In [1]: import numpy as np

In [2]: import numpy.linalg as la

In [3]: np.set_printoptions(precision=2, suppress=True, linewidth=140, sign=" ")

In [4]: mat = np.loadtxt("test7.csv", delimiter=",")

In [5]: mat
Out[5]: 
array([[-1., -3., -3., -1.],
       [ 3.,  1., -3., -1.],
       [-3., -2.,  2.,  2.],
       [ 0., -3.,  1.,  1.],
       [ 1., -1., -1.,  3.],
       [ 1., -1., -1.,  3.]])

In [6]: # rows 4 and 5 are equal

In [7]: mat.reshape(2, -1)
Out[7]: 
array([[-1., -3., -3., -1.,  3.,  1., -3., -1., -3., -2.,  2.,  2.],
       [ 0., -3.,  1.,  1.,  1., -1., -1.,  3.,  1., -1., -1.,  3.]])

In [8]: print(mat.ravel(order="F"))
[-1.  3. -3.  0.  1.  1. -3.  1. -2. -3. -1. -1. -3. -3.  2.  1. -1. -1. -1. -1.  2.  1.  3.  3.]

In [9]: T = mat.reshape(6, 2, -1)

In [10]: T.sum(axis=1)
Out[10]: 
array([[-4., -4.],
       [ 0.,  0.],
       [-1.,  0.],
       [ 1., -2.],
       [ 0.,  2.],
       [ 0.,  2.]])

In [11]: np.einsum("ihd,ihd->ih", T, T)
Out[11]: 
array([[ 10.,  10.],
       [ 10.,  10.],
       [ 13.,   8.],
       [  9.,   2.],
       [  2.,  10.],
       [  2.,  10.]])

In [12]: np.einsum("ihd,jhd->hij", T, T).shape
Out[12]: (2, 6, 6)

In [13]: T.transpose(1, 0, 2)
Out[13]: 
array([[[-1., -3.],
        [ 3.,  1.],
        [-3., -2.],
        [ 0., -3.],
        [ 1., -1.],
        [ 1., -1.]],

       [[-3., -1.],
        [-3., -1.],
        [ 2.,  2.],
        [ 1.,  1.],
        [-1.,  3.],
        [-1.,  3.]]])

In [14]: print(T.shape)
(6, 2, 2)

In [15]: x0 = np.array([-4, -5, 2, 3])

In [16]: rhs = mat @ x0

In [17]: np.round(la.pinv(mat) @ mat, 2) + 0
Out[17]: 
array([[ 1.,  0.,  0.,  0.],
       [ 0.,  1.,  0.,  0.],
       [ 0.,  0.,  1.,  0.],
       [ 0.,  0.,  0.,  1.]])

In [18]: try:
    ...:     la.solve(mat, rhs)
    ...: except la.LinAlgError as e:
    ...:     print(e)
    ...: 
Last 2 dimensions of the array must be square

In [19]: rng = np.random.default_rng(59471)

In [20]: rhs = rhs + 0.3 * rng.normal(size=6)

In [21]: rhs
Out[21]: array([  9.94, -25.54,  31.44,  20.24,   7.82,   8.07])

In [22]: c, *_ = la.lstsq(mat, rhs)

In [23]: print(round(float(la.norm(rhs - mat @ c)), 2))
0.18

In [24]: [round(float(la.norm(la.solve(mat.T @ mat + lam * np.eye(4), mat.T @ rhs))), 2) for lam in (0, 1, 10, 100)]
Out[24]: [7.27, 7.1, 5.88, 2.19]

In [25]: c.round()
Out[25]: array([-4., -5.,  2.,  3.])

In [26]: x0 = np.array([-2, -2, -1, 2])

In [27]: rhs = mat @ x0

In [28]: c, lr = np.zeros(4), 1 / la.norm(mat, 2) ** 2

In [29]: for i in range(200):
    ...:     c -= lr * mat.T @ (mat @ c - rhs)
    ...:     if i % 50 == 0: print(i, round(la.norm(mat @ c - rhs), 2))
    ...: 
0 4.75
50 0.04
100 0.0
150 0.0

In [30]: c
Out[30]: array([-2., -2., -1.,  2.])

In [31]: x0 = np.array([0, -1, -3, -4])

In [32]: h1 = np.maximum(mat @ x0, 0)

In [33]: print(mat * (h1 > 1e-9)[:, None])
[[-1. -3. -3. -1.]
 [ 3.  1. -3. -1.]
 [-0. -0.  0.  0.]
 [ 0. -0.  0.  0.]
 [ 0. -0. -0.  0.]
 [ 0. -0. -0.  0.]]

In [34]: mat.T @ h1
Out[34]: array([ 20., -36., -84., -28.])
